% python3 -q
>>> import numpy as np
>>> np.set_printoptions(suppress=True, linewidth=140)
>>> rnd = lambda a: np.round(a, 2) + 0
>>> sigma = 20 * 0.2 ** np.arange(4)
>>> rng = np.random.default_rng(8650)
>>> m1 = rng.normal(size=(40, 4)) * rng.permutation(sigma)
>>> print(rnd(m1))
[[ -0.1   -0.02   1.13  30.66]
 [  1.27  -0.18  -0.52  -1.32]
 [ -0.7   -0.08  -0.29  18.77]
 [  0.8   -0.05  -1.02   0.13]
 [ -4.07   0.03  -0.56  24.08]
 [ -2.76   0.04  -0.3  -13.54]
 [  1.89  -0.13   0.66  37.62]
 [  5.7   -0.02  -0.96 -11.28]
 [ -2.    -0.02   0.07 -40.16]
 [ -0.7    0.11   0.13   0.64]
 [ -1.06   0.16  -0.43  10.78]
 [ -7.48   0.04   0.44 -29.25]
 [  5.29   0.15  -0.22   2.77]
 [  0.61   0.14   0.46 -10.84]
 [ -0.33   0.17  -1.65  -5.88]
 [ -7.19  -0.01   0.82  -9.83]
 [ -9.19   0.16  -0.46   9.37]
 [  1.5   -0.09   1.39  20.36]
 [  0.79   0.11   1.43   5.71]
 [  8.86  -0.16  -0.21 -11.11]
 [  5.06  -0.05   0.   -25.44]
 [  0.57   0.09  -0.25 -12.04]
 [ -2.57   0.14  -0.36   2.44]
 [  3.46  -0.07   0.59  10.45]
 [  1.57   0.01  -0.74  19.18]
 [ -0.18  -0.36  -1.4   11.71]
 [  0.17   0.04   0.91   3.73]
 [ -1.76   0.     0.95 -33.49]
 [  3.83   0.28  -0.07   0.85]
 [  3.86  -0.08   1.19 -29.32]
 [ -0.92   0.    -0.92  22.79]
 [  5.4   -0.13   0.03  18.28]
 [  0.97   0.25  -1.22  -2.81]
 [  4.05  -0.03   2.04  -3.24]
 [  1.36   0.05  -0.01  18.25]
 [  4.53  -0.27  -0.45  11.85]
 [ -4.54   0.07   0.42   4.62]
 [ -2.56  -0.18  -0.52   1.13]
 [  5.87  -0.15   0.31   7.75]
 [  4.35   0.35   0.2  -22.01]]
>>> x = np.array([-1, -2, 2, -1])
>>> y = m1 @ x
>>> print(rnd(np.linalg.pinv(m1) @ m1))
[[1. 0. 0. 0.]
 [0. 1. 0. 0.]
 [0. 0. 1. 0.]
 [0. 0. 0. 1.]]
>>> try:
...     np.linalg.solve(m1, y)
... except np.linalg.LinAlgError as e:
...     print("failed:", e)
... 
failed: Last 2 dimensions of the array must be square
>>> print(rnd(np.linalg.lstsq(m1, y)[0]))
[-1. -2.  2. -1.]
>>> y = y + 0.02 * rng.normal(size=40)
>>> print(rnd(y))
[-28.26  -0.63 -18.49  -2.86 -21.18  15.63 -37.93   3.67  42.33   0.07 -10.88  37.54  -8.83  10.85   2.55  18.7   -1.41 -18.89  -3.83
   2.13  20.5   10.8   -0.84 -12.56 -22.24 -13.59  -2.15  37.14  -5.4   28.   -23.67 -23.37  -1.14   3.29 -19.76 -16.72   0.63   0.78
 -12.67  17.39]
>>> c, *_ = np.linalg.lstsq(m1, y)
>>> print(rnd(np.linalg.norm(y - m1 @ c)))
0.11
>>> mat = np.load("layer16.npy")
>>> print(mat)
[[ 5  6  7  8  9 10 11 12 13 14 15]
 [16 17 18 19 20 21 22 23 24 25 26]
 [27 28 29 30 31 32 33 34 35 36 37]
 [38 39 40 41 42 43 44 45 46 47 48]
 [49 50 51 52 53 54 55 56 57 58 59]
 [60 61 62 63 64 65 66 67 68 69 70]
 [71 72 73 74 75 76 77 78 79 80 81]
 [82 83 84 85 86 87 88 89 90 91 92]]
>>> left, sigma, Vh = np.linalg.svd(mat)
>>> vecs = Vh[:(sigma > 1e-8).sum()]
>>> x = mat[4] + 2 * mat[7] + rng.integers(2) * np.eye(11)[1]
>>> print(x)
[213. 216. 219. 222. 225. 228. 231. 234. 237. 240. 243.]
>>> print(np.allclose(vecs.T @ vecs @ x, x))
True
>>> print(np.linalg.matrix_rank(np.vstack([mat, x])))
2
>>> print(rnd(np.diag(vecs.T @ vecs)))
[0.32 0.24 0.17 0.13 0.1  0.09 0.1  0.13 0.17 0.24 0.32]
>>> F = np.load("dump.npy")
>>> print(F)
[[2 0 3 3 0 0 0]
 [0 2 0 0 0 0 0]
 [0 0 0 3 0 0 0]
 [2 0 1 1 0 0 0]
 [0 0 0 0 1 0 3]
 [0 0 0 0 0 2 2]
 [0 0 0 0 1 0 1]]
>>> # splits into 3 blocks
>>> th = np.radians(36)
>>> Rm = np.eye(7)
>>> Rm[6, 6] = Rm[1, 1] = np.cos(th)
>>> Rm[6, 1], Rm[1, 6] = -np.sin(th), np.sin(th)
>>> print(rnd(Rm))
[[ 1.    0.    0.    0.    0.    0.    0.  ]
 [ 0.    0.81  0.    0.    0.    0.    0.59]
 [ 0.    0.    1.    0.    0.    0.    0.  ]
 [ 0.    0.    0.    1.    0.    0.    0.  ]
 [ 0.    0.    0.    0.    1.    0.    0.  ]
 [ 0.    0.    0.    0.    0.    1.    0.  ]
 [ 0.   -0.59  0.    0.    0.    0.    0.81]]
>>> M2 = F @ Rm.T
>>> print(np.allclose(F @ F.T, M2 @ M2.T))
True
>>> print(rnd(np.linalg.svd(F, compute_uv=False)), rnd(np.linalg.svd(M2, compute_uv=False)))
[5.56 4.05 2.29 2.   1.82 0.94 0.54] [5.56 4.05 2.29 2.   1.82 0.94 0.54]
